$ ipython --no-banner

In [1]: import numpy as np

In [2]: import numpy.linalg as la

In [3]: np.set_printoptions(precision=1, suppress=True, linewidth=100, legacy="1.25")

In [4]: rng = np.random.default_rng(162)

In [5]: labels = rng.integers(0, 2, 5)

In [6]: W0 = np.triu((labels[:, None] == labels) & (rng.random((5, 5)) < 0.8), 1).astype(int)

In [7]: W0 += W0.T

In [8]: W0
Out[8]: 
array([[0, 0, 1, 0, 0],
       [0, 0, 0, 1, 1],
       [1, 0, 0, 0, 0],
       [0, 1, 0, 0, 0],
       [0, 1, 0, 0, 0]])

In [9]: round(float(la.det(W0)), 1)
Out[9]: 0.0

In [10]: (la.matrix_power((W0 != 0) + (W0.T != 0) + np.eye(5), 5) > 0).astype(int)
Out[10]: 
array([[1, 0, 1, 0, 0],
       [0, 1, 0, 1, 1],
       [1, 0, 1, 0, 0],
       [0, 1, 0, 1, 1],
       [0, 1, 0, 1, 1]])

In [11]: np.flatnonzero(la.matrix_power((W0 != 0) + (W0.T != 0) + np.eye(5), 5)[2])
Out[11]: array([0, 2])

In [12]: W0 @ W0
Out[12]: 
array([[1, 0, 0, 0, 0],
       [0, 2, 0, 0, 0],
       [0, 0, 1, 0, 0],
       [0, 0, 0, 1, 1],
       [0, 0, 0, 1, 1]])

In [13]: arr = np.load("case15.npy")

In [14]: arr
Out[14]: 
array([[1, 0, 0],
       [0, 2, 0],
       [0, 0, 1]])

In [15]: x0 = np.ones(3)

In [16]: for _ in range(4):
    ...:     x0 = arr @ x0
    ...:     x0 /= la.norm(x0)
    ...:     print(round(x0 @ arr @ x0, 1))
    ...: 
1.7
1.9
2.0
2.0

In [17]: x0
Out[17]: array([0.1, 1. , 0.1])
